% ipython --no-banner

In [1]: import numpy as np

In [2]: import numpy.linalg as la

In [3]: np.set_printoptions(suppress=True, linewidth=200)

In [4]: data = np.loadtxt("run12.csv", delimiter=",")

In [5]: data.round(2)
Out[5]: 
array([[ 0.39,  3.86,  1.11, -0.01,  0.84, -2.36],
       [-0.09,  0.81,  2.97,  0.64, -0.29,  5.03],
       [ 3.11,  4.08, -0.98,  1.44, -2.53,  1.03],
       [ 4.69, -1.27, -0.37,  2.46,  4.51,  0.69],
       [ 0.67, -1.93, -3.8 ,  2.38, -0.59, -0.31],
       [ 0.52,  0.34,  2.93,  0.9 ,  3.41, -2.83],
       [-0.35, -1.19,  1.51, -6.63,  2.85,  1.01],
       [-0.89, -5.51,  3.11, -0.03, -1.96, -1.36],
       [ 2.48,  1.53,  2.19, -1.4 , -4.85, -2.49],
       [ 0.86,  0.7 , -2.3 , -0.32, -2.1 , -1.73],
       [ 3.2 , -0.83, -1.79, -0.96,  0.5 , -0.47]])

In [6]: x = np.array([0, -1, 3, 1, 2, -1])

In [7]: np.sign((data @ x).round(6))
Out[7]: array([ 1.,  1., -1.,  1., -1.,  1.,  1.,  1., -1., -1., -1.])

In [8]: np.round(np.einsum("ij,j->i", data, x), 2)
Out[8]: array([  3.5 ,   3.15, -11.67,  10.97,  -7.96,  19.02,   3.77,  12.26,  -3.57, -10.41,  -4.  ])

In [9]: np.round(data @ x, 2)
Out[9]: array([  3.5 ,   3.15, -11.67,  10.97,  -7.96,  19.02,   3.77,  12.26,  -3.57, -10.41,  -4.  ])

In [10]: la.norm(data @ x) <= la.norm(data, 2) * la.norm(x) + 1e-9
Out[10]: np.True_

In [11]: np.round(la.norm(data[1] - data[10]), 2)
Out[11]: np.float64(8.35)

In [12]: np.round(la.norm(data, 2), 2)
Out[12]: np.float64(10.0)

In [13]: round(float(la.norm(data, 1)), 2), round(float(la.norm(data, np.inf)), 2)
Out[13]: (24.44, 14.93)

In [14]: np.round(la.norm(data, axis=0), 2)
Out[14]: array([7.12, 8.54, 7.71, 7.87, 8.93, 7.27])

In [15]: np.round(la.norm(data, axis=1), 2)
Out[15]: array([4.75, 5.95, 6.07, 7.12, 4.98, 5.43, 7.55, 6.82, 6.7 , 3.75, 3.94])

In [16]: np.round(la.norm(data, "nuc"), 2)
Out[16]: np.float64(46.86)

In [17]: round(la.norm(data) ** 2 / la.norm(data, 2) ** 2, 2)
Out[17]: np.float64(3.78)

In [18]: cent = np.array([[-2, 2, -2, -1, 2, 1, -1, 0, 0],
    ...:     [1, 2, 1, 0, -2, 1, -1, 0, -2],
    ...:     [2, 2, -1, 0, 2, 1, -1, -1, 0]])

In [19]: rng = np.random.default_rng(68)

In [20]: arr = rng.normal(size=(38, 3)) @ cent + np.array([2, -2, -1, -2, 0, -1, 2, -2, 0])

In [21]: arr.round(2) + 0
Out[21]: 
array([[ 0.55,  4.88, -4.58, -3.87,  3.43,  2.44, -1.44, -2.71, -1.72],
       [ 4.91,  2.29, -0.51, -2.01, -1.  ,  1.14, -0.14, -2.81, -2.64],
       [-0.72, -4.24,  0.73, -2.04, -3.53, -2.12,  3.12, -0.52, -0.65],
       [-3.25, -3.34, -0.1 , -2.84, -3.48, -1.67,  2.67,  0.05, -1.07],
       [ 1.2 ,  3.57, -3.81, -3.42,  2.77,  1.79, -0.79, -2.67, -1.4 ],
       [ 4.06, -0.95, -3.05, -1.94,  4.2 , -0.47,  1.47, -3.37,  1.58],
       [ 1.31,  0.  , -1.43, -2.53, -0.21,  0.  ,  1.  , -1.91, -1.11],
       [ 2.93,  3.08, -3.96, -2.97,  3.99,  1.54, -0.54, -3.3 , -0.55],
       [ 0.86, -4.28,  2.49, -1.49, -5.94, -2.14,  3.14, -0.46, -1.83],
       [ 6.24, -6.7 ,  3.98,  0.28, -5.39, -3.35,  4.35, -1.75, -0.35],
       [-0.88, -3.61,  1.07, -2.14, -4.42, -1.8 ,  2.8 , -0.35, -1.41],
       [ 5.47, -0.13, -1.37, -1.58,  1.57, -0.07,  1.07, -3.28, -0.15],
       [ 0.16, -4.01,  0.9 , -1.86, -3.53, -2.  ,  3.  , -0.75, -0.76],
       [ 0.54,  3.17, -5.46, -3.68,  5.55,  1.58, -0.58, -3.  ,  0.19],
       [ 1.52, -1.95, -0.32, -2.04, -1.43, -0.97,  1.97, -1.61, -0.74],
       [ 2.75,  1.05, -1.52, -2.4 ,  0.24,  0.52,  0.48, -2.42, -1.4 ],
       [ 4.77, -0.23, -1.49, -1.73,  1.51, -0.11,  1.11, -3.09, -0.13],
       [ 3.88, -6.46,  3.58, -0.33, -5.82, -3.23,  4.23, -1.1 , -0.68],
       [ 1.78, -6.29,  0.06, -1.22, -0.54, -3.14,  4.14, -1.58,  1.87],
       [-0.35,  2.34, -5.51, -3.75,  5.53,  1.17, -0.17, -2.72,  0.6 ],
       [ 5.01, -4.33, -0.93, -0.94,  1.98, -2.16,  3.16, -2.98,  2.15],
       [ 0.54, -0.73, -1.49, -2.59, -0.21, -0.36,  1.36, -1.68, -0.74],
       [-0.43,  0.04, -2.61, -3.06,  1.11,  0.02,  0.98, -1.73, -0.47],
       [ 3.68, -2.71,  0.76, -1.31, -2.14, -1.35,  2.35, -1.97, -0.72],
       [ 0.15, -1.12,  0.55, -2.39, -3.88, -0.56,  1.56, -0.86, -2.38],
       [-3.15, -5.45, -0.29, -2.49, -2.4 , -2.72,  3.72, -0.05,  0.53],
       [ 2.99, -1.46, -1.29, -1.9 ,  0.77, -0.73,  1.73, -2.43,  0.12],
       [ 0.71, -2.15, -2.12, -2.39,  1.47, -1.07,  2.07, -1.94,  0.81],
       [ 0.25, -1.44, -3.38, -2.75,  3.27, -0.72,  1.72, -2.21,  1.36],
       [ 1.45, -1.98, -2.45, -2.29,  2.33, -0.99,  1.99, -2.3 ,  1.15],
       [ 3.55, -8.24,  1.71, -0.31, -2.05, -4.12,  5.12, -1.61,  2.09],
       [ 4.71, -8.32,  0.61, -0.17,  0.46, -4.16,  5.16, -2.37,  3.39],
       [ 2.33,  1.07, -0.22, -2.35, -2.26,  0.53,  0.47, -1.85, -2.67],
       [ 1.49, -5.27, -0.99, -1.57,  0.85, -2.64,  3.64, -1.83,  2.06],
       [ 5.54,  5.8 , -1.49, -2.57, -0.15,  2.9 , -1.9 , -3.35, -3.98],
       [ 6.02, -2.5 ,  4.69, -0.39, -8.16, -1.25,  2.25, -1.44, -3.83],
       [ 3.65,  1.07,  1.53, -1.86, -4.79,  0.53,  0.47, -1.71, -3.93],
       [ 7.15, -5.76,  4.9 ,  0.43, -6.94, -2.88,  3.88, -1.75, -1.59]])

In [22]: cent = arr[[14, 35]].astype(float)

In [23]: for _ in range(7):
    ...:     lab = la.norm(arr[:, None] - cent, axis=-1).argmin(axis=1)
    ...:     cent = np.array([arr[lab == j].mean(axis=0) for j in range(2)])
    ...: 

In [24]: lab
Out[24]: array([0, 0, 1, 1, 0, 0, 0, 0, 1, 1, 1, 0, 1, 0, 1, 0, 0, 1, 1, 0, 1, 0, 0, 1, 1, 1, 0, 0, 0, 0, 1, 1, 0, 1, 0, 1, 0, 1])

In [25]: cent.round(2)
Out[25]: 
array([[ 2.26,  0.96, -2.31, -2.58,  1.46,  0.48,  0.52, -2.52, -0.75],
       [ 2.12, -4.7 ,  1.3 , -1.27, -3.13, -2.35,  3.35, -1.27, -0.22]])

In [26]: np.round(cent[1] - cent[0], 2)
Out[26]: array([-0.14, -5.66,  3.61,  1.31, -4.59, -2.83,  2.83,  1.25,  0.54])

In [27]: rank = la.matrix_rank(arr)

In [28]: rank
Out[28]: np.int64(4)

In [29]: N = la.svd(arr)[2][rank:].T

In [30]: np.allclose(arr @ N, 0)
Out[30]: True

In [31]: N.shape
Out[31]: (9, 5)

In [32]: [int(la.matrix_rank(arr[:i])) for i in range(1, len(arr) + 1)]
Out[32]: 
[1,
 2,
 3,
 4,
 4,
 4,
 4,
 4,
 4,
 4,
 4,
 4,
 4,
 4,
 4,
 4,
 4,
 4,
 4,
 4,
 4,
 4,
 4,
 4,
 4,
 4,
 4,
 4,
 4,
 4,
 4,
 4,
 4,
 4,
 4,
 4,
 4,
 4]

In [33]: [int(la.matrix_rank(np.delete(arr, i, axis=0))) for i in range(38)]
Out[33]: 
[4,
 4,
 4,
 4,
 4,
 4,
 4,
 4,
 4,
 4,
 4,
 4,
 4,
 4,
 4,
 4,
 4,
 4,
 4,
 4,
 4,
 4,
 4,
 4,
 4,
 4,
 4,
 4,
 4,
 4,
 4,
 4,
 4,
 4,
 4,
 4,
 4,
 4]

In [34]: B = data + rng.integers(-2, 3, (11, 1)) @ rng.integers(-2, 3, (1, 6))

In [35]: B.round(2)
Out[35]: 
array([[-1.61,  1.86,  2.11, -2.01,  0.84, -2.36],
       [-2.09, -1.19,  3.97, -1.36, -0.29,  5.03],
       [-0.89,  0.08,  1.02, -2.56, -2.53,  1.03],
       [ 0.69, -5.27,  1.63, -1.54,  4.51,  0.69],
       [ 2.67,  0.07, -4.8 ,  4.38, -0.59, -0.31],
       [ 4.52,  4.34,  0.93,  4.9 ,  3.41, -2.83],
       [ 1.65,  0.81,  0.51, -4.63,  2.85,  1.01],
       [ 1.11, -3.51,  2.11,  1.97, -1.96, -1.36],
       [ 0.48, -0.47,  3.19, -3.4 , -4.85, -2.49],
       [-1.14, -1.3 , -1.3 , -2.32, -2.1 , -1.73],
       [ 5.2 ,  1.17, -2.79,  1.04,  0.5 , -0.47]])

In [36]: np.abs(B - data).sum(axis=1)
Out[36]: array([ 7.,  7., 14., 14.,  7., 14.,  7.,  7.,  7.,  7.,  7.])

In [37]: np.round(la.svd(B - data, compute_uv=False), 2) + 0
Out[37]: array([16.12,  0.  ,  0.  ,  0.  ,  0.  ,  0.  ])

In [38]: left, sigma, Vt = la.svd(arr)

In [39]: V = Vt[:(sigma > 1e-8).sum()]

In [40]: x = arr[26] + 3 * arr[29] + rng.integers(2) * np.eye(9)[1]

In [41]: x.round(2)
Out[41]: array([ 7.34, -7.39, -8.64, -8.76,  7.75, -3.69,  7.69, -9.33,  3.57])

In [42]: la.matrix_rank(np.vstack([arr, x]))
Out[42]: np.int64(4)

In [43]: np.round(np.diag(V.T @ V), 2)
Out[43]: array([0.87, 0.57, 0.37, 0.52, 0.66, 0.14, 0.25, 0.26, 0.35])

In [44]: D = la.norm(arr[:, None] - arr[None], axis=-1)

In [45]: np.flatnonzero(D[13] < D.mean() / 2)
Out[45]: array([ 0,  4,  7, 13, 19])

In [46]: D[:5, :5].round(2)
Out[46]: 
array([[ 0.  ,  8.34, 14.57, 13.88,  2.08],
       [ 8.34,  0.  , 10.62, 11.47,  6.7 ],
       [14.57, 10.62,  0.  ,  3.07, 12.75],
       [13.88, 11.47,  3.07,  0.  , 12.34],
       [ 2.08,  6.7 , 12.75, 12.34,  0.  ]])

In [47]: la.matrix_rank(D ** 2)
Out[47]: np.int64(5)

In [48]: D[13].round(6).argsort(kind="stable")[:4]
Out[48]: array([13, 19,  7,  0])

In [49]: X = np.load("layer0.npy")

In [50]: X
Out[50]: 
array([[0, 0, 0, 0, 1, 0, 0, 0],
       [3, 1, 0, 2, 0, 0, 4, 3],
       [0, 0, 0, 0, 0, 0, 0, 1],
       [0, 0, 1, 4, 0, 0, 2, 0],
       [0, 0, 2, 0, 0, 4, 0, 1],
       [2, 0, 0, 0, 2, 3, 0, 0],
       [0, 0, 0, 0, 0, 0, 0, 0]])

In [51]: B = np.array([[0, -3],
    ...:     [-2, 3],
    ...:     [1, -1],
    ...:     [-2, -2],
    ...:     [3, -1],
    ...:     [1, 0],
    ...:     [-2, 3],
    ...:     [3, 0]])

In [52]: la.matrix_rank(np.vstack([X, B.T]))
Out[52]: np.int64(8)

In [53]: np.vstack([X, B.T]).shape
Out[53]: (9, 8)

In [54]: np.einsum("ij,ij->i", X, X)
Out[54]: array([ 1, 39,  1, 21, 21, 17,  0])

In [55]: B @ X
Traceback (most recent call last):
  Cell In[55], line 1
    B @ X
ValueError: matmul: Input operand 1 has a mismatch in its core dimension 0, with gufunc signature (n?,k),(k,m?)->(n?,m?) (size 7 is different from 2)


In [56]: round(la.norm(X), 2)
Out[56]: np.float64(10.0)

In [57]: la.rank(X)
Traceback (most recent call last):
  Cell In[57], line 1
    la.rank(X)
AttributeError: module 'numpy.linalg' has no attribute 'rank'


In [58]: X.sum(axis=0)
Out[58]: array([5, 1, 3, 6, 3, 7, 6, 5])

In [59]: X[7]
Traceback (most recent call last):
  Cell In[59], line 1
    X[7]
IndexError: index 7 is out of bounds for axis 0 with size 7


In [60]: np.diff(X, axis=0)
Out[60]: 
array([[ 3,  1,  0,  2, -1,  0,  4,  3],
       [-3, -1,  0, -2,  0,  0, -4, -2],
       [ 0,  0,  1,  4,  0,  0,  2, -1],
       [ 0,  0,  1, -4,  0,  4, -2,  1],
       [ 2,  0, -2,  0,  2, -1,  0, -1],
       [-2,  0,  0,  0, -2, -3,  0,  0]])

In [61]: X - X[0]
Out[61]: 
array([[ 0,  0,  0,  0,  0,  0,  0,  0],
       [ 3,  1,  0,  2, -1,  0,  4,  3],
       [ 0,  0,  0,  0, -1,  0,  0,  1],
       [ 0,  0,  1,  4, -1,  0,  2,  0],
       [ 0,  0,  2,  0, -1,  4,  0,  1],
       [ 2,  0,  0,  0,  1,  3,  0,  0],
       [ 0,  0,  0,  0, -1,  0,  0,  0]])

In [62]: np.unravel_index(np.abs(X).argmax(), X.shape)
Out[62]: (np.int64(1), np.int64(6))

In [63]: np.count_nonzero(X)
Out[63]: np.int64(16)

In [64]: la.matrix_rank(X)
Out[64]: np.int64(6)

In [65]: np.round(X.mean(axis=0), 2)
Out[65]: array([0.71, 0.14, 0.43, 0.86, 0.43, 1.  , 0.86, 0.71])

In [66]: np.zeros(7, 8)
Traceback (most recent call last):
  Cell In[66], line 1
    np.zeros(7, 8)
TypeError: Cannot interpret '8' as a data type


In [67]: X.shape
Out[67]: (7, 8)
